>>> import numpy as np
>>> np.set_printoptions(precision=2, suppress=True, linewidth=100)
>>> tidy = lambda a: np.round(a, 2) + 0
>>> m1 = np.load("data.npy")
>>> m1
array([[ 7,  0, 12],
       [ 7,  0, 12],
       [14,  0, 15],
       [21,  0, 18],
       [14,  0, 15],
       [ 0,  0,  6],
       [21,  0, 18],
       [ 0,  0,  6],
       [21,  0, 18],
       [ 0,  0,  9],
       [ 0,  0,  3],
       [14,  0, 15],
       [ 0,  0,  9],
       [21,  0, 18],
       [ 0,  0,  0],
       [ 0,  0,  3],
       [14,  0, 15],
       [ 0,  0,  3],
       [ 0,  0,  0],
       [21,  0, 18],
       [14,  0, 15],
       [ 7,  0, 12],
       [14,  0, 15],
       [ 0,  0,  9],
       [21,  0, 18],
       [ 7,  0, 12],
       [ 0,  0,  3],
       [ 0,  0,  9],
       [ 0,  0,  3],
       [14,  0, 15],
       [14,  0, 15]])
>>> rk = np.linalg.matrix_rank(m1)
>>> rk
np.int64(2)
>>> null = np.linalg.svd(m1)[2][rk:].T
>>> np.allclose(m1 @ null, 0)
True
>>> np.linalg.matrix_rank(m1.T @ m1), np.linalg.matrix_rank(m1 @ m1.T)
(np.int64(2), np.int64(2))
>>> [int(np.linalg.matrix_rank(m1[:i])) for i in range(1, len(m1) + 1)]
[1, 1, 2, 2, 2, 2, 2, 2, 2, 2, 2, 2, 2, 2, 2, 2, 2, 2, 2, 2, 2, 2, 2, 2, 2, 2, 2, 2, 2, 2, 2]
>>> null[:, 0] / null[np.abs(null[:, 0]).round(6).argmax(), 0]
array([0., 1., 0.])
>>> [int(np.linalg.matrix_rank(m1[:, :j + 1])) for j in range(3)]
[1, 1, 2]
